% python3 -q
>>> import numpy as np
>>> from numpy import linalg as LA
>>> np.set_printoptions(precision=2, suppress=True, linewidth=160)
>>> def rd(a):
...     return np.round(a, 2) + 0
... 
>>> feats = np.load("out1.npy")
>>> rd(feats)
array([[0.38, 0.38, 0.12, 0.  , 0.12],
       [0.2 , 0.2 , 0.  , 0.3 , 0.3 ],
       [0.33, 0.11, 0.44, 0.  , 0.11],
       [0.29, 0.43, 0.  , 0.29, 0.  ],
       [0.27, 0.  , 0.27, 0.27, 0.18]])
>>> t = np.radians(36)
>>> Rm = np.eye(5)
>>> Rm[4, 4] = Rm[1, 1] = np.cos(t)
>>> Rm[4, 1], Rm[1, 4] = -np.sin(t), np.sin(t)
>>> rd(Rm)
array([[ 1.  ,  0.  ,  0.  ,  0.  ,  0.  ],
       [ 0.  ,  0.81,  0.  ,  0.  ,  0.59],
       [ 0.  ,  0.  ,  1.  ,  0.  ,  0.  ],
       [ 0.  ,  0.  ,  0.  ,  1.  ,  0.  ],
       [ 0.  , -0.59,  0.  ,  0.  ,  0.81]])
>>> other = feats @ Rm.T
>>> np.allclose(feats @ feats.T, other @ other.T)
True
>>> K = np.loadtxt("arr.csv", delimiter=",")
>>> K
array([[-2.,  5.,  3., -5.],
       [ 3.,  2.,  5., -4.],
       [ 4., -4.,  3., -2.],
       [-2., -1.,  3., -2.]])
>>> other = np.array([[1, -1], [-1, 2]])
>>> W2 = np.kron(other, K)
>>> print(W2.shape)
(8, 8)
>>> W2
array([[ -2.,   5.,   3.,  -5.,   2.,  -5.,  -3.,   5.],
       [  3.,   2.,   5.,  -4.,  -3.,  -2.,  -5.,   4.],
       [  4.,  -4.,   3.,  -2.,  -4.,   4.,  -3.,   2.],
       [ -2.,  -1.,   3.,  -2.,   2.,   1.,  -3.,   2.],
       [  2.,  -5.,  -3.,   5.,  -4.,  10.,   6., -10.],
       [ -3.,  -2.,  -5.,   4.,   6.,   4.,  10.,  -8.],
       [ -4.,   4.,  -3.,   2.,   8.,  -8.,   6.,  -4.],
       [  2.,   1.,  -3.,   2.,  -4.,  -2.,   6.,  -4.]])
